$ python -q
>>> import numpy as np
>>> np.set_printoptions(precision=2, suppress=True, linewidth=160)
>>> M = np.loadtxt("out9.csv", delimiter=",")
>>> M
array([[ 1., -1., -1.,  1., -1.,  1.,  1., -1.],
       [ 1.,  1.,  1.,  1.,  1.,  1.,  1.,  1.],
       [ 1.,  1., -1., -1., -1., -1.,  1.,  1.],
       [ 1., -1.,  1., -1.,  1., -1.,  1., -1.],
       [ 1., -1.,  1., -1., -1.,  1., -1.,  1.]])
>>> T = np.stack([M, -3 * M, M[::-1]])
>>> T.sum(axis=0)
array([[-1.,  1.,  3., -3.,  1., -1., -3.,  3.],
       [-1., -3., -1., -3., -1., -3., -1., -3.],
       [-1., -1.,  1.,  1.,  1.,  1., -1., -1.],
       [-1.,  3., -1.,  3., -1.,  3., -1.,  3.],
       [-1.,  1., -3.,  3.,  1., -1.,  3., -3.]])
>>> np.einsum("bij,cij->bc", T, T)
array([[  40., -120.,    8.],
       [-120.,  360.,  -24.],
       [   8.,  -24.,   40.]])
>>> (T @ M.T).shape
(3, 5, 5)
>>> left, sv, Vh = np.linalg.svd(M, full_matrices=False)
>>> np.round(left.T @ left, 2) + 0
array([[1., 0., 0., 0., 0.],
       [0., 1., 0., 0., 0.],
       [0., 0., 1., 0., 0.],
       [0., 0., 0., 1., 0.],
       [0., 0., 0., 0., 1.]])
>>> round(np.sqrt((sv ** 2).sum()), 2), round(float(np.linalg.norm(M)), 2)
(np.float64(6.32), 6.32)
>>> np.round(left.T @ M @ Vh.T, 2) + 0
array([[2.83, 0.  , 0.  , 0.  , 0.  ],
       [0.  , 2.83, 0.  , 0.  , 0.  ],
       [0.  , 0.  , 2.83, 0.  , 0.  ],
       [0.  , 0.  , 0.  , 2.83, 0.  ],
       [0.  , 0.  , 0.  , 0.  , 2.83]])
>>> np.round(Vh @ Vh.T, 2) + 0
array([[1., 0., 0., 0., 0.],
       [0., 1., 0., 0., 0.],
       [0., 0., 1., 0., 0.],
       [0., 0., 0., 1., 0.],
       [0., 0., 0., 0., 1.]])
>>> sv
array([2.83, 2.83, 2.83, 2.83, 2.83])
>>> M2 = np.array([[-1, 2, 2],
...     [2, -3, 3],
...     [2, -2, -3],
...     [-3, -1, 0],
...     [1, -2, -1],
...     [-3, 2, 2],
...     [-2, 1, 3],
...     [3, 0, -3]])
>>> np.einsum("ik,kj->ji", M, M2)
array([[-17.,  -1.,   5.,   1.,   3.],
       [ 11.,  -3.,   3.,   1.,   7.],
       [ 11.,   3.,   7.,  -1.,  -7.]])
>>> M @ M2
array([[-17.,  11.,  11.],
       [ -1.,  -3.,   3.],
       [  5.,   3.,   7.],
       [  1.,   1.,  -1.],
       [  3.,   7.,  -7.]])
>>> np.einsum("ik,kj->ij", M, M2)
array([[-17.,  11.,  11.],
       [ -1.,  -3.,   3.],
       [  5.,   3.,   7.],
       [  1.,   1.,  -1.],
       [  3.,   7.,  -7.]])
>>> np.linalg.matrix_rank(M @ M2)
np.int64(3)
>>> np.vstack([M, M2.T]).shape
(8, 8)
>>> M2.T @ M.T
array([[-17.,  -1.,   5.,   1.,   3.],
       [ 11.,  -3.,   3.,   1.,   7.],
       [ 11.,   3.,   7.,  -1.,  -7.]])
>>> np.linalg.matrix_rank(np.vstack([M, M2.T]))
np.int64(8)
>>> M[:, 8]
Traceback (most recent call last):
  File "<python-input-22>", line 1, in <module>
    M[:, 8]
    ~^^^^^^
IndexError: index 8 is out of bounds for axis 1 with size 8
>>> np.count_nonzero(M)
np.int64(40)
>>> np.linalg.matrix_rank(M)
np.int64(5)
>>> np.linalg.rank(M)
Traceback (most recent call last):
  File "<python-input-25>", line 1, in <module>
    np.linalg.rank(M)
    ^^^^^^^^^^^^^^
AttributeError: module 'numpy.linalg' has no attribute 'rank'
>>> np.abs(M).max()
np.float64(1.0)
>>> M.shape
(5, 8)
>>> u = np.array([1, 3])
>>> np.polyval(u, M[2])
array([4., 4., 2., 2., 2., 2., 4., 4.])
>>> np.array([np.convolve(row, u, "same") for row in M])
array([[ 1.,  2., -4., -2.,  2., -2.,  4.,  2.],
       [ 1.,  4.,  4.,  4.,  4.,  4.,  4.,  4.],
       [ 1.,  4.,  2., -4., -4., -4., -2.,  4.],
       [ 1.,  2., -2.,  2., -2.,  2., -2.,  2.],
       [ 1.,  2., -2.,  2., -4., -2.,  2., -2.]])
>>> np.correlate(M[2], M[3], "full")
array([-1.,  0.,  1.,  0.,  1.,  0., -1.,  0.,  1.,  0., -1.,  0., -1.,  0.,  1.])
>>> np.convolve(M[2], u)
array([ 1.,  4.,  2., -4., -4., -4., -2.,  4.,  3.])
>>> M2 = np.array([[0, -3], [-3, 3]])
>>> Z = np.array([[-1, 2], [1, -3]])
>>> X = np.kron(M2, Z)
>>> X
array([[ 0,  0,  3, -6],
       [ 0,  0, -3,  9],
       [ 3, -6, -3,  6],
       [-3,  9,  3, -9]])
>>> P = np.triu(np.array([[1, -3, 0, -5], [1, 1, -1, -4], [-2, -5, 2, 2], [0, -3, -5, 5]]), 1) + np.eye(4)
>>> M2 = P @ X @ np.linalg.inv(P)
>>> np.trace(M2), np.trace(X)
(np.float64(-12.0), np.int64(-12))
>>> def softmax(z):
...     e = np.exp(z - z.max(axis=-1, keepdims=True))
...     return e / e.sum(axis=-1, keepdims=True)
... 
>>> softmax(X).sum(axis=1)
array([1., 1., 1., 1.])
>>> np.round(softmax(10 * X[2]), 2) + 0
array([0., 0., 0., 1.])
>>> np.round(softmax(X[2] + -1), 2) + 0
array([0.05, 0.  , 0.  , 0.95])
>>> S = X @ X.T / np.sqrt(4)
>>> softmax(S)[2] @ X
array([ 3., -6., -3.,  6.])
>>> softmax(S).round(6).argmax(axis=1)
array([3, 1, 2, 3])
>>> K = np.loadtxt("x.csv", delimiter=",")
>>> K
array([[1., 0., 0., 0., 0.],
       [1., 2., 2., 0., 0.],
       [1., 0., 0., 1., 0.],
       [0., 0., 2., 2., 1.],
       [0., 0., 2., 0., 2.],
       [4., 6., 6., 0., 0.]])
>>> # row 5 dominates
>>> x0 = np.array([1, 3, 0, 3, -2])
>>> a = np.maximum(K @ x0, 0)
>>> K.T @ a
array([100., 146., 154.,  12.,   4.])
>>> np.maximum(K @ x0, 0) - np.maximum(-K @ x0, 0)
array([ 1.,  7.,  4.,  4., -4., 22.])
>>> K * (a > 1e-9)[:, None]
array([[1., 0., 0., 0., 0.],
       [1., 2., 2., 0., 0.],
       [1., 0., 0., 1., 0.],
       [0., 0., 2., 2., 1.],
       [0., 0., 0., 0., 0.],
       [4., 6., 6., 0., 0.]])
>>> np.tanh(K @ x0)
array([ 0.76,  1.  ,  1.  ,  1.  , -1.  ,  1.  ])
>>> np.maximum(K @ (3 * x0), 0)
array([ 3., 21., 12., 12.,  0., 66.])
>>> np.flatnonzero(a > 1e-9)
array([0, 1, 2, 3, 5])
>>> Q, evecs = np.linalg.qr(K[:, :3])[0], np.linalg.qr(K[:, 3:])[0]
>>> sv = np.linalg.svd(Q.T @ evecs, compute_uv=False)
>>> round(np.linalg.norm(Q @ Q.T - evecs @ evecs.T, 2), 2)
np.float64(1.0)
>>> (sv > 0.9).sum()
np.int64(1)
>>> sv
array([0.99, 0.32])
>>> np.degrees(np.arccos(sv.clip(0, 1)))
array([ 6.77, 71.24])
>>> M2 = K[0, 0] * K[1:] - np.outer(K[1:, 0], K[0])
>>> M2
array([[0., 2., 2., 0., 0.],
       [0., 0., 0., 1., 0.],
       [0., 0., 2., 2., 1.],
       [0., 0., 2., 0., 2.],
       [0., 6., 6., 0., 0.]])
>>> np.flatnonzero(~M2.round(6).any(axis=1))
array([], dtype=int64)
>>> M2 = np.array([[-1, 1], [-1, 2], [-1, 1], [1, -2]])
>>> m1 = np.block([[np.zeros((4, 4)), M2], [M2.T, np.zeros((2, 2))]])
>>> m1
array([[ 0.,  0.,  0.,  0., -1.,  1.],
       [ 0.,  0.,  0.,  0., -1.,  2.],
       [ 0.,  0.,  0.,  0., -1.,  1.],
       [ 0.,  0.,  0.,  0.,  1., -2.],
       [-1., -1., -1.,  1.,  0.,  0.],
       [ 1.,  2.,  1., -2.,  0.,  0.]])
>>> w, evecs = np.linalg.eigh(m1)
>>> np.round(w.sum(), 2), np.trace(m1)
(np.float64(-0.0), np.float64(0.0))
>>> np.abs(evecs[:, -1])
array([0.26, 0.43, 0.26, 0.43, 0.37, 0.6 ])
>>> rk = np.linalg.matrix_rank(m1)
>>> rk
np.int64(4)
>>> null = np.linalg.svd(m1)[2][rk:].T
>>> np.linalg.matrix_rank(m1.T @ m1), np.linalg.matrix_rank(m1 @ m1.T)
(np.int64(4), np.int64(4))
>>> np.allclose(m1 @ null, 0)
True
>>> null.shape
(6, 2)
>>> np.round(m1 @ null, 2) + 0
array([[0., 0.],
       [0., 0.],
       [0., 0.],
       [0., 0.],
       [0., 0.],
       [0., 0.]])
>>> (m1 + m1.T) / 2
array([[ 0.,  0.,  0.,  0., -1.,  1.],
       [ 0.,  0.,  0.,  0., -1.,  2.],
       [ 0.,  0.,  0.,  0., -1.,  1.],
       [ 0.,  0.,  0.,  0.,  1., -2.],
       [-1., -1., -1.,  1.,  0.,  0.],
       [ 1.,  2.,  1., -2.,  0.,  0.]])
>>> np.linalg.matrix_power(m1, 4)
array([[ 26.,  42.,  26., -42.,   0.,   0.],
       [ 42.,  68.,  42., -68.,   0.,   0.],
       [ 26.,  42.,  26., -42.,   0.,   0.],
       [-42., -68., -42.,  68.,   0.,   0.],
       [  0.,   0.,   0.,   0.,  52., -84.],
       [  0.,   0.,   0.,   0., -84., 136.]])
>>> assert m1 == m1.T
Traceback (most recent call last):
  File "<python-input-82>", line 1, in <module>
    assert m1 == m1.T
           ^^^^^^^^^^
ValueError: The truth value of an array with more than one element is ambiguous. Use a.any() or a.all()
>>> np.allclose(m1 @ m1.T, m1.T @ m1)
True
>>> round(np.abs(np.linalg.eigvals(m1)).max(), 2)
np.float64(3.7)
>>> left, sv, Vh = np.linalg.svd(m1)
>>> sv.round(2) + 0
array([3.7 , 3.7 , 0.54, 0.54, 0.  , 0.  ])
>>> M2 = left[:, :4] @ np.diag(sv[:4]) @ Vh[:4]
>>> round(float(np.abs(m1 - M2).max()), 2)
0.0
>>> round(np.linalg.norm(m1 - M2) / np.linalg.norm(m1), 2)
np.float64(0.0)
>>> feats = np.load("w.npy")
>>> feats
array([[ 5,  0,  0,  0],
       [-9,  8,  0,  0],
       [-3,  7,  6,  0],
       [-2,  2,  5, -7]])
>>> # triangular, det is the product of the diagonal
>>> np.sort(np.linalg.eigvals(feats))
array([-7.,  5.,  6.,  8.])
>>> np.linalg.matrix_power(feats - np.diag(np.diag(feats)), 4)
array([[0, 0, 0, 0],
       [0, 0, 0, 0],
       [0, 0, 0, 0],
       [0, 0, 0, 0]])
>>> np.prod(np.diag(feats)), np.round(np.linalg.det(feats), 2)
(np.int64(-1680), np.float64(-1680.0))
>>> feats @ feats
array([[  25,    0,    0,    0],
       [-117,   64,    0,    0],
       [ -96,   98,   36,    0],
       [ -29,   37,   -5,   49]])
>>> [int(np.linalg.matrix_rank(np.linalg.matrix_power(feats, p))) for p in range(1, 5)]
[4, 4, 4, 4]
>>> M2 = feats / np.linalg.norm(feats, axis=1, keepdims=True)
>>> gram = M2 @ M2.T
>>> np.linalg.norm(M2, axis=1)
array([1., 1., 1., 1.])
>>> gram
array([[ 1.  , -0.75, -0.31, -0.22],
       [-0.75,  1.  ,  0.71,  0.31],
       [-0.31,  0.71,  1.  ,  0.57],
       [-0.22,  0.31,  0.57,  1.  ]])
>>> gram[2]
array([-0.31,  0.71,  1.  ,  0.57])
>>> x0 = np.array([0, -2, 2, 2])
>>> y = feats @ x0
>>> y
array([  0, -16,  -2,  -8])
>>> np.linalg.solve(feats, -3 * y)
array([-0.,  6., -6., -6.])
>>> np.linalg.solve(feats, y)
array([-0., -2.,  2.,  2.])
>>> np.linalg.solve(feats.T, feats[2])
array([ 0.,  0.,  1., -0.])
>>> np.linalg.solve(feats, y + feats[:, 3])
array([-0., -2.,  2.,  3.])
>>> M2 = np.linalg.invert(feats)
Traceback (most recent call last):
  File "<python-input-110>", line 1, in <module>
    M2 = np.linalg.invert(feats)
         ^^^^^^^^^^^^^^^^
AttributeError: module 'numpy.linalg' has no attribute 'invert'
>>> M2 = np.linalg.inv(feats)
>>> round(np.linalg.slogdet(feats)[0], 2)
np.float64(-1.0)
>>> M2
array([[ 0.2 , -0.  , -0.  , -0.  ],
       [ 0.22,  0.12,  0.  ,  0.  ],
       [-0.16, -0.15,  0.17,  0.  ],
       [-0.11, -0.07,  0.12, -0.14]])
>>> (np.abs(M2) > 1e-9).astype(int)
array([[1, 0, 0, 0],
       [1, 1, 0, 0],
       [1, 1, 1, 0],
       [1, 1, 1, 1]])
>>> np.round(np.linalg.det(feats) * np.linalg.det(M2), 2)
np.float64(1.0)
>>> np.sort(np.abs(np.linalg.eigvals(feats)))
array([5., 6., 7., 8.])
>>> np.linalg.determinant(feats)
Traceback (most recent call last):
  File "<python-input-117>", line 1, in <module>
    np.linalg.determinant(feats)
    ^^^^^^^^^^^^^^^^^^^^^
AttributeError: module 'numpy.linalg' has no attribute 'determinant'
>>> (feats - feats.T) / 2
array([[ 0. ,  4.5,  1.5,  1. ],
       [-4.5,  0. , -3.5, -1. ],
       [-1.5,  3.5,  0. , -2.5],
       [-1. ,  1. ,  2.5,  0. ]])
>>> (feats + feats.T) / 2
array([[ 5. , -4.5, -1.5, -1. ],
       [-4.5,  8. ,  3.5,  1. ],
       [-1.5,  3.5,  6. ,  2.5],
       [-1. ,  1. ,  2.5, -7. ]])
>>> np.allclose(feats, feats.T)
False
